% ipython --no-banner

In [1]: import numpy as np

In [2]: np.set_printoptions(suppress=True, linewidth=140)

In [3]: def rnd(a):
   ...:     return np.round(a, 2) + 0
   ...: 

In [4]: feats = np.array([[-2, -2, 2, 3, -2, 1, -3, 0, 2, 0, -3, 1, -3],
   ...:     [0, -2, 0, 2, 0, 3, -1, 3, 3, 3, -3, -2, 3],
   ...:     [2, 1, -2, -2, -3, -1, 0, 2, 1, 1, 1, 3, -1],
   ...:     [-3, -1, 1, -3, 0, -1, 1, 0, 2, -1, -3, 0, -2],
   ...:     [2, -2, -2, 0, 3, -1, 1, -1, -2, 3, -3, 0, -2],
   ...:     [-1, -2, 1, 2, -1, -3, -2, -3, 3, 3, -1, -3, 0],
   ...:     [-2, 2, 3, -3, -1, 3, 3, -2, -2, 3, -3, 0, 3]])

In [5]: print(feats)
[[-2 -2  2  3 -2  1 -3  0  2  0 -3  1 -3]
 [ 0 -2  0  2  0  3 -1  3  3  3 -3 -2  3]
 [ 2  1 -2 -2 -3 -1  0  2  1  1  1  3 -1]
 [-3 -1  1 -3  0 -1  1  0  2 -1 -3  0 -2]
 [ 2 -2 -2  0  3 -1  1 -1 -2  3 -3  0 -2]
 [-1 -2  1  2 -1 -3 -2 -3  3  3 -1 -3  0]
 [-2  2  3 -3 -1  3  3 -2 -2  3 -3  0  3]]

In [6]: A2 = np.array([[-9, -7, -5],
   ...:     [-4, 3, 7],
   ...:     [-3, -1, 4],
   ...:     [-9, -5, -4],
   ...:     [1, 9, 4],
   ...:     [2, -7, -3],
   ...:     [-1, 5, -7],
   ...:     [3, -3, -1],
   ...:     [7, -1, 7],
   ...:     [9, 9, 6],
   ...:     [-9, -7, -1],
   ...:     [-4, -5, -4],
   ...:     [9, 7, -6]])

In [7]: print(np.einsum("ik,kj->ji", feats, A2))
[[  6 116 -11  66  15  51  91]
 [-56  25 -46  40  60  47  94]
 [ 33   5  -8  43  -4  61   5]]

In [8]: print(A2.T @ feats.T)
[[  6 116 -11  66  15  51  91]
 [-56  25 -46  40  60  47  94]
 [ 33   5  -8  43  -4  61   5]]

In [9]: print(np.einsum("ij,ij->i", feats, feats))
[58 67 40 40 50 61 80]

In [10]: E = np.load("a.npy")

In [11]: print(E)
[[ 1.3  2.1 -0.1 -0.1  0.1 -1.5  0.6 -0.5 -1.   0.6  1.1 -0.5]
 [-0.7 -0.3 -0.9  0.9 -0.5  0.7 -0.8  0.2 -1.2  0.8 -0.3 -0.5]
 [-0.6  0.6  1.4 -0.2  0.3 -1.  -1.5 -2.3  0.5 -0.7  1.7  0.5]
 [ 0.  -0.4 -1.2  0.1 -1.6 -1.1 -1.2  1.  -1.4  0.9  0.4 -0.8]
 [ 0.7 -0.7 -1.3 -1.   1.  -1.2  0.4  0.1 -1.   1.2 -0.8 -0.5]
 [-2.1 -2.  -1.4  0.1 -0.8  1.3 -0.4  0.4 -1.8 -0.6  0.1 -2. ]
 [ 1.3 -0.7  1.1 -1.   0.6  0.1  1.7 -0.6  0.7  0.1 -0.9 -1.3]
 [-1.5 -0.4  0.9 -0.1 -2.9 -1.9 -0.6 -0.5 -0.1 -1.4 -0.1 -1.2]
 [-0.6  0.8  1.1 -1.4 -0.1  0.2 -2.1 -1.2  2.  -1.4 -0.7 -0.1]
 [-0.2  0.5 -0.5  0.8 -1.2  0.2 -0.4 -2.9 -1.4  1.3 -1.5 -1. ]
 [-0.9 -0.5  0.4  0.2  0.4  0.7  3.   0.2 -0.1 -0.4  2.2 -0.6]
 [ 0.6 -0.4 -1.8 -1.1  0.4 -0.5 -0.2  1.2  0.6  0.6  0.1  1.1]
 [-0.2 -1.2  1.7 -0.7 -1.7 -2.4 -0.7  0.   0.5 -1.7 -1.   0.6]
 [-0.1  0.8 -1.6 -0.4  0.6 -0.3  0.2 -0.1  1.2 -0.7 -0.2 -2.5]
 [-1.4  1.8  0.4 -0.2 -0.2 -0.2  1.9  1.3  1.1  0.   0.  -1.1]
 [ 0.6 -0.2  1.7 -0.6  0.  -1.7  0.4  0.5 -0.2  0.9 -0.5 -0.7]
 [ 1.2  0.6  1.2 -0.5 -1.  -0.4 -2.  -0.3  0.6  0.5 -0.9 -0.7]
 [-1.7 -0.1 -0.3  1.7 -0.8  0.4 -0.3  0.7 -1.7  1.3 -0.4 -0.4]
 [-0.8  1.3  0.  -0.6  0.7  0.6  2.1 -0.5  2.  -0.9  0.6 -1.1]
 [-1.7  0.1 -2.3  0.1 -0.2  0.4 -1.1  0.7 -1.2  0.4 -1.3 -0.9]
 [-0.4 -1.6 -0.6 -0.6  1.1 -0.9  0.3  0.5 -0.2 -1.9 -0.9 -0.3]
 [-0.9  1.2 -0.1 -1.4  1.3  0.1  0.9 -0.4  0.3 -2.9  0.4 -0.7]
 [-0.6  0.3  0.5 -0.5 -0.2  0.6  0.1  0.3  0.9 -0.4  1.2  1. ]
 [ 0.  -1.   0.4 -0.7 -0.3  1.5  1.6  1.3  0.3 -0.4 -0.3  1.6]
 [-0.6  0.5 -0.3  0.2  0.5 -0.3 -1.   0.5  1.1 -0.1 -0.3  0.4]
 [-1.  -1.3 -0.5 -0.6  1.4  0.2  0.5 -0.9  0.5 -0.5  0.4  0.9]
 [ 1.7 -1.  -0.5  0.3 -0.2  0.  -0.2 -1.3  0.6  0.6 -1.   2. ]
 [ 0.2 -0.2 -1.6  0.1 -1.3  0.4 -0.5 -0.1  0.5  1.3 -1.4  1.9]
 [-0.9  1.8  2.   1.1  0.  -1.6 -0.8  0.5  1.5  1.   1.1  0.3]
 [-4.   9.  -4.   3.  23.   0.   4.   2.  -7.   4.  22.   5. ]
 [ 0.6  0.   1.1  0.4 -0.9 -0.2 -1.7 -1.3  1.3 -0.2  1.4  0.6]
 [ 0.8  0.7 -0.4  0.7  0.   1.7 -0.7  1.4 -0.9 -0.4  0.2  1.1]
 [ 0.1  1.  -0.5 -0.6  1.7 -0.6  1.8  2.2 -0.5 -0.1  0.4  2.8]
 [ 0.2  0.   1.2 -1.7  1.1  0.5  0.5  1.2 -1.3 -1.1  1.   0.7]
 [ 0.6  0.3  1.1  1.4  0.9  0.3 -1.2 -0.3 -0.1 -0.8 -0.2 -0.2]
 [ 0.1 -0.1  0.4  1.4  0.7 -1.   0.6  1.3  0.   0.5  0.  -0.8]
 [-0.1 -1.9 -0.4 -1.  -0.8  0.4  0.6 -2.2 -1.   0.4 -1.1  0.1]
 [-0.5 -0.6  0.6  1.8 -1.   0.9 -0.5  1.7  1.4  0.2  2.2  0. ]
 [ 1.1  1.8  0.  -1.   0.6  0.7 -0.7  0.2  1.2  2.  -1.2  0.3]
 [ 0.6 -0.4 -0.7  1.7 -0.3  0.6  1.2  0.1  0.3  1.1 -0.5 -0.5]
 [ 0.2 -0.9  1.5  1.8 -0.4 -0.3 -0.1  2.8 -1.4  2.7 -1.1 -0.7]]

In [12]: # row 29 dominates

In [13]: vec = np.array([-2, -2, 1, -1, -2, 1, 0, -2, 1, 0, 2, 2])

In [14]: rhs = E @ vec

In [15]: print(rnd(np.linalg.lstsq(E, rhs)[0]))
[-2. -2.  1. -1. -2.  1.  0. -2.  1.  0.  2.  2.]

In [16]: print(rnd(np.linalg.solve(E.T @ E, E.T @ rhs)))
[-2. -2.  1. -1. -2.  1.  0. -2.  1.  0.  2.  2.]

In [17]: rng = np.random.default_rng(27446)

In [18]: rhs = rhs + 0.3 * rng.normal(size=41)

In [19]: print(rnd(rhs))
[ -7.1   -1.16   9.23  -2.18  -7.02   3.63  -2.34   6.74   5.31  -0.36   5.62  -1.85   5.63  -8.09  -3.76  -4.21  -2.48  -0.69   0.59
  -5.32  -3.11  -0.84   7.42   5.35  -0.77   7.     3.25   2.92   0.71 -19.51   9.27  -3.57  -5.3    0.56  -4.22  -7.32   7.68   6.62
  -6.74  -3.3   -8.91]

In [20]: b, *_ = np.linalg.lstsq(E, rhs)

In [21]: print([round(float(np.linalg.norm(np.linalg.solve(E.T @ E + lam * np.eye(12), E.T @ rhs))), 2) for lam in (0, 1, 10, 100)])
[5.29, 5.11, 4.03, 1.56]

In [22]: print(rnd(b))
[-1.97 -2.06  0.94 -0.99 -2.02  1.05 -0.05 -1.94  1.03  0.    2.1   1.88]

In [23]: print(rnd(E.T @ (rhs - E @ b)))
[0. 0. 0. 0. 0. 0. 0. 0. 0. 0. 0. 0.]

In [24]: print(b.round())
[-2. -2.  1. -1. -2.  1. -0. -2.  1.  0.  2.  2.]

In [25]: vec = np.array([-3, 2, 1, 2, 3, 3, -2, -2, -3, 0, -2, -3])

In [26]: print(E @ np.eye(12)[1])
[ 2.1 -0.3  0.6 -0.4 -0.7 -2.  -0.7 -0.4  0.8  0.5 -0.5 -0.4 -1.2  0.8  1.8 -0.2  0.6 -0.1  1.3  0.1 -1.6  1.2  0.3 -1.   0.5 -1.3 -1.
 -0.2  1.8  9.   0.   0.7  1.   0.   0.3 -0.1 -1.9 -0.6  1.8 -0.4 -0.9]

In [27]: print(np.sign((E @ vec).round(6)))
[-1.  1.  1. -1. -1.  1. -1. -1.  1.  1. -1. -1. -1.  1.  1. -1.  1.  1.  1.  1. -1.  1. -1. -1.  1. -1. -1. -1. -1.  1. -1.  1. -1. -1.
  1.  1.  1. -1.  1.  0.  1.]

In [28]: print(np.linalg.norm(E @ vec) <= np.linalg.norm(E, 2) * np.linalg.norm(vec) + 1e-9)
True

In [29]: W = np.array([[0, 4, -4, 2, 2, -3],
    ...:     [-1, -5, 5, 4, 2, -4],
    ...:     [4, -3, -1, 1, 5, 3],
    ...:     [4, 0, 2, 4, -2, 5],
    ...:     [2, 5, 5, 3, 4, 3],
    ...:     [-5, -1, 3, -3, -4, -5],
    ...:     [-5, 5, 0, 0, 2, -3],
    ...:     [-1, -3, 4, -4, 1, -5],
    ...:     [-2, 0, 5, 5, -2, -5],
    ...:     [-4, -3, 3, -1, 2, 2],
    ...:     [-3, -1, -1, -4, 1, 3],
    ...:     [5, -4, -5, -2, 4, -5]])

In [30]: b = np.array([2, 2, -1, 4, 4, 2])

In [31]: hid = np.maximum(E @ W + b, 0)

In [32]: print(np.linalg.matrix_rank(hid))
6

In [33]: Z = np.array([[3, 3], [3, 2], [1, 3], [1, -3], [1, -1], [-1, 0]])

In [34]: print(W @ Z)
[[ 15 -12]
 [ -3 -12]
 [  5  -5]
 [ 11   8]
 [ 30  18]
 [-17   5]
 [  5  -7]
 [ -6  14]
 [  7  -4]
 [-19  -8]
 [-19  -3]
 [  5  -6]]

In [35]: print((hid @ Z).round(6).argmax(axis=1))
[0 1 0 1 0 1 0 1 0 0 0 0 0 0 1 0 0 1 0 1 0 0 0 0 0 0 0 0 0 1 0 0 0 0 0 0 0 1 0 0 1]

In [36]: X = np.load("case9.npy")

In [37]: print(X)
[[  6   4   6   5  -4   8  -1   6   1]
 [ -3 -36  -9  -7   3   3  -3  -8  -6]
 [ -5   1 -12  -9  -2  -5   4  -9  -5]
 [ -3  -4   9  38   9  -4  -9  -2  -7]
 [ -2   6   0   0 -13  -1  -9   6   7]
 [  6  -1   6   1  -3  36  -4   2  -8]
 [  0  -2   6  -5   1  -1  21  -5  -4]
 [  3   6   2   0   5   4   8 -32   2]
 [  1   6   4   6   7  -4   4   9   4]]

In [38]: vec = np.array([3, -5, 4, -3, 3, 4, -4, -5, 5])

In [39]: rhs = X @ vec

In [40]: b, lr = np.zeros(9), 1 / np.linalg.norm(X, 2) ** 2

In [41]: for i in range(40):
    ...:     b -= lr * X.T @ (X @ b - rhs)
    ...:     if i % 10 == 0: print(i, round(np.linalg.norm(X @ b - rhs), 2))
    ...: 
0 132.7
10 55.97
20 29.14
30 15.97

In [42]: print(rnd(np.linalg.cond(X)))
16.38

In [43]: u = np.array([-4, -4, 9, 4, -9, -3, -7, 2, 3])

In [44]: A2 = X + np.outer(u, np.eye(9)[5])

In [45]: print(np.linalg.matrix_rank(np.linalg.inv(A2) - np.linalg.inv(X), tol=1e-8))
1

In [46]: print(np.linalg.matrix_rank(A2 - X))
1

In [47]: z = rng.permutation(9)

In [48]: print(z)
[6 4 8 5 1 0 2 7 3]

In [49]: A2 = X[z][:, z]

In [50]: print(np.allclose(A2, X))
False

In [51]: print(rnd(np.sort(np.abs(np.linalg.eigvals(A2)))))
[ 4.02  8.38 11.13 11.13 13.42 34.88 34.88 38.65 38.65]

In [52]: print(A2)
[[ 21   1  -4  -1  -2   0   6  -5  -5]
 [ -9 -13   7  -1   6  -2   0   6   0]
 [  4   7   4  -4   6   1   4   9   6]
 [ -4  -3  -8  36  -1   6   6   2   1]
 [ -3   3  -6   3 -36  -3  -9  -8  -7]
 [ -1  -4   1   8   4   6   6   6   5]
 [  4  -2  -5  -5   1  -5 -12  -9  -9]
 [  8   5   2   4   6   3   2 -32   0]
 [ -9   9  -7  -4  -4  -3   9  -2  38]]

In [53]: print(np.trace(A2))
12

In [54]: m1 = np.loadtxt("layer13.csv", delimiter=",")

In [55]: print(m1)
[[ 8.  2.  0.  6. 10.  0.  8.  6.  2.  6.  6.]
 [14.  9.  2. 11. 11.  8.  4.  7.  3.  5.  7.]
 [ 9.  5.  1.  7.  8.  4.  4.  5.  2.  4.  5.]
 [ 5.  4.  1.  4.  3.  4.  0.  2.  1.  1.  2.]
 [ 4.  1.  0.  3.  5.  0.  4.  3.  1.  3.  3.]
 [10.  8.  2.  8.  6.  8.  0.  4.  2.  2.  4.]]

In [56]: # column 10 repeats column 7

In [57]: Z = E[[16, 0]].astype(float)

In [58]: for _ in range(5):
    ...:     z = np.linalg.norm(E[:, None] - Z, axis=-1).argmin(axis=1)
    ...:     Z = np.array([E[z == j].mean(axis=0) for j in range(2)])
    ...: 

In [59]: print(z)
[0 0 0 0 0 0 0 0 0 0 0 0 0 0 0 0 0 0 0 0 0 0 0 0 0 0 0 0 0 1 0 0 0 0 0 0 0 0 0 0 0]

In [60]: print(rnd(Z[1] - Z[0]))
[-3.86  8.99 -4.04  3.03 23.08  0.11  4.01  1.88 -7.06  3.96 22.05  5.08]

In [61]: print(np.bincount(z))
[40  1]

In [62]: print(np.abs(Z[1] - Z[0]).argmax())
4

In [63]: print(np.allclose(m1[:-1].T @ np.linalg.lstsq(m1[:-1].T, m1[-1])[0], m1[-1]))
True

In [64]: A2 = np.array([[-2, 0, 0],
    ...:     [-3, -3, 3],
    ...:     [3, 2, 3],
    ...:     [-2, 0, 3],
    ...:     [-3, 3, -1],
    ...:     [-3, 1, 0],
    ...:     [-1, 0, -3],
    ...:     [-2, 3, 2],
    ...:     [3, -1, 2],
    ...:     [1, -3, -1],
    ...:     [3, -1, -2]])

In [65]: print(np.einsum("ik,kj->ij", m1, A2))
[[ -54.   16.  -12.]
 [-111.   14.   44.]
 [ -69.   11.   19.]
 [ -42.    3.   25.]
 [ -27.    8.   -6.]
 [ -84.    6.   50.]]

In [66]: print(np.linalg.matrix_rank(m1 @ A2))
2

In [67]: print(np.vstack([m1, A2.T]).shape)
(9, 11)

In [68]: print(np.einsum("ij->j", m1))
[50. 29.  6. 39. 43. 24. 20. 27. 11. 21. 27.]
